$ python -q
>>> import numpy as np
>>> np.set_printoptions(suppress=True, linewidth=200)
>>> J = np.loadtxt("block19.csv", delimiter=",")
>>> print(J)
[[ 0.23  0.91 -0.13 -1.03 -0.45  0.02]
 [ 0.17  0.47  0.34 -0.08 -0.55  0.12]
 [ 0.12 -0.16  0.04  0.06  0.15 -0.43]
 [ 0.12  0.31 -0.01 -0.23 -0.3  -0.19]
 [ 0.04 -0.62 -0.36  0.42  0.6  -0.08]
 [-0.74 -1.24  0.48  1.39  0.79  0.44]
 [-0.43 -0.33  0.49  0.34  0.09  0.55]
 [-0.49 -0.11  0.62  0.16  0.    0.48]
 [-0.04  0.13  0.45  0.03 -0.15  0.1 ]
 [ 0.    0.09 -0.47 -0.29  0.12  0.12]]
>>> vec = np.array([4, 2, 4, -4, -4, 4])
>>> y = J @ vec
>>> print(np.round(np.linalg.lstsq(J, y)[0], 2))
[ 4.  2.  4. -4. -4.  4.]
>>> try:
...     np.linalg.solve(J, y)
... except np.linalg.LinAlgError as e:
...     print(e)
... 
Last 2 dimensions of the array must be square
>>> print(y.round(2))
[  8.22   5.98  -2.24   2.42  -6.92 -10.48   0.06   1.58   2.78  -0.54]
>>> print(np.round(np.linalg.pinv(J) @ J, 2) + 0)
[[1. 0. 0. 0. 0. 0.]
 [0. 1. 0. 0. 0. 0.]
 [0. 0. 1. 0. 0. 0.]
 [0. 0. 0. 1. 0. 0.]
 [0. 0. 0. 0. 1. 0.]
 [0. 0. 0. 0. 0. 1.]]
>>> rng = np.random.default_rng(63019)
>>> y = y + 0.05 * rng.normal(size=10)
>>> print(y.round(2))
[  8.24   6.01  -2.14   2.38  -6.98 -10.54   0.07   1.54   2.75  -0.61]
>>> b, *_ = np.linalg.lstsq(J, y)
>>> print(b.round(2))
[ 4.12  1.6   4.12 -4.24 -4.23  3.93]
>>> print(b.round())
[ 4.  2.  4. -4. -4.  4.]
>>> print([round(float(np.linalg.norm(np.linalg.solve(J.T @ J + lam * np.eye(6), J.T @ y))), 2) for lam in (0, 1, 10, 100)])
[9.37, 5.83, 2.53, 0.42]
>>> vec = np.array([-1, -3, 0, 2, 2, 2])
>>> print(np.round((J * vec).sum(axis=1), 2))
[-5.88 -2.6  -0.08 -2.49  3.7   9.7   3.38  2.1  -0.39 -0.37]
>>> print(np.round(J @ vec, 2))
[-5.88 -2.6  -0.08 -2.49  3.7   9.7   3.38  2.1  -0.39 -0.37]
>>> print(np.round(np.einsum("ij,j->i", J, vec), 2))
[-5.88 -2.6  -0.08 -2.49  3.7   9.7   3.38  2.1  -0.39 -0.37]
>>> M2 = J + rng.integers(-2, 3, (10, 3)) @ rng.integers(-2, 3, (3, 6))
>>> print(M2.round(2))
[[-1.77  4.91  3.87 -3.03  3.55 -1.98]
 [ 1.17  3.47  0.34 -4.08  1.45  1.12]
 [-1.88 -0.16  4.04  2.06  4.15 -2.43]
 [-0.88 -0.69  2.99  1.77  3.7  -1.19]
 [-0.96  6.38  3.64 -5.58  6.6  -1.08]
 [-0.74 -7.24 -0.52  7.39 -1.21  0.44]
 [-2.43  3.67  3.49 -1.66  2.09 -1.45]
 [ 1.51 -0.11 -2.38 -1.84 -2.    2.48]
 [-0.04  6.13  1.45 -5.97  1.85  0.1 ]
 [-2.   -3.91  1.53  5.71  0.12 -1.88]]
>>> print(np.round(M2 - J, 2))
[[-2.  4.  4. -2.  4. -2.]
 [ 1.  3.  0. -4.  2.  1.]
 [-2.  0.  4.  2.  4. -2.]
 [-1. -1.  3.  2.  4. -1.]
 [-1.  7.  4. -6.  6. -1.]
 [ 0. -6. -1.  6. -2.  0.]
 [-2.  4.  3. -2.  2. -2.]
 [ 2.  0. -3. -2. -2.  2.]
 [ 0.  6.  1. -6.  2.  0.]
 [-2. -4.  2.  6.  0. -2.]]
>>> M2 = np.c_[J[:, :3] @ np.array([[2, -2, 1], [0, 2, 0], [1, -1, 0]]), np.array([-1, -2, -1, 2, 2, 2, -2, -2, -2, -1])]
>>> print(M2.round(2))
[[ 0.33  1.49  0.23 -1.  ]
 [ 0.68  0.26  0.17 -2.  ]
 [ 0.28 -0.6   0.12 -1.  ]
 [ 0.23  0.39  0.12  2.  ]
 [-0.28 -0.96  0.04  2.  ]
 [-1.   -1.48 -0.74  2.  ]
 [-0.37 -0.29 -0.43 -2.  ]
 [-0.36  0.14 -0.49 -2.  ]
 [ 0.37 -0.11 -0.04 -2.  ]
 [-0.47  0.65  0.   -1.  ]]
>>> print(np.round(np.linalg.lstsq(J, M2[:, 0])[0], 2) + 0)
[2. 0. 1. 0. 0. 0.]
>>> print(np.round(np.linalg.norm(np.linalg.qr(J)[0].T @ M2, axis=0) ** 2 / ((M2 ** 2).sum(axis=0) + 1e-12), 2))
[1.   1.   1.   0.69]
>>> basis = M2[[8, 4]].astype(float)
>>> for _ in range(4):
...     labels = np.linalg.norm(M2[:, None] - basis, axis=-1).argmin(axis=1)
...     basis = np.array([M2[labels == j].mean(axis=0) for j in range(2)])
... 
>>> print(labels)
[0 0 0 1 1 1 0 0 0 0]
>>> print(np.round(basis[1] - basis[0], 2))
[-0.42 -0.9  -0.13  3.57]
>>> print(np.abs(basis[1] - basis[0]).argmax())
3
>>> K = np.load("w.npy")
>>> print(K)
[[ 2.07  0.14  3.08  4.95  4.01]
 [ 2.09  0.02  3.16  5.18  4.01]
 [ 2.09 -0.05  2.97  5.04  4.12]
 [ 1.96 -0.11  3.12  4.95  3.97]
 [ 1.85  0.1   2.97  5.19  4.02]
 [ 1.98 -0.01  3.1   5.16  4.02]
 [ 2.14  0.2   2.85  4.87  4.06]
 [ 2.03  0.11  2.91  5.14  4.02]
 [ 2.08  0.06  2.9   4.87  4.08]
 [ 2.07 -0.15  2.95  4.97  4.04]
 [ 1.93  0.03  3.13  5.12  4.06]
 [ 1.95  0.9   3.    2.05 -0.01]
 [ 2.04  1.01  2.94  1.98 -0.01]
 [ 2.08  0.91  2.98  2.09 -0.09]
 [ 2.22  1.05  2.89  1.97  0.17]
 [ 2.03  1.05  2.8   1.94 -0.19]
 [ 2.09  0.97  2.99  1.95 -0.1 ]
 [ 2.04  1.11  3.04  1.9   0.05]
 [ 2.07  0.99  2.76  1.99 -0.22]
 [ 2.17  1.32  2.88  2.11  0.  ]
 [ 2.09  1.22  3.06  1.91  0.09]
 [ 1.99  1.01  3.04  1.77  0.03]]
>>> vec = np.array([1, -4, -7, -4, 7])
>>> print(np.linalg.norm(K @ vec) <= np.linalg.norm(K, 2) * np.linalg.norm(vec) + 1e-9)
True
>>> print(np.sign((K @ vec).round(6)))
[-1. -1. -1. -1. -1. -1. -1. -1. -1. -1. -1. -1. -1. -1. -1. -1. -1. -1. -1. -1. -1. -1.]
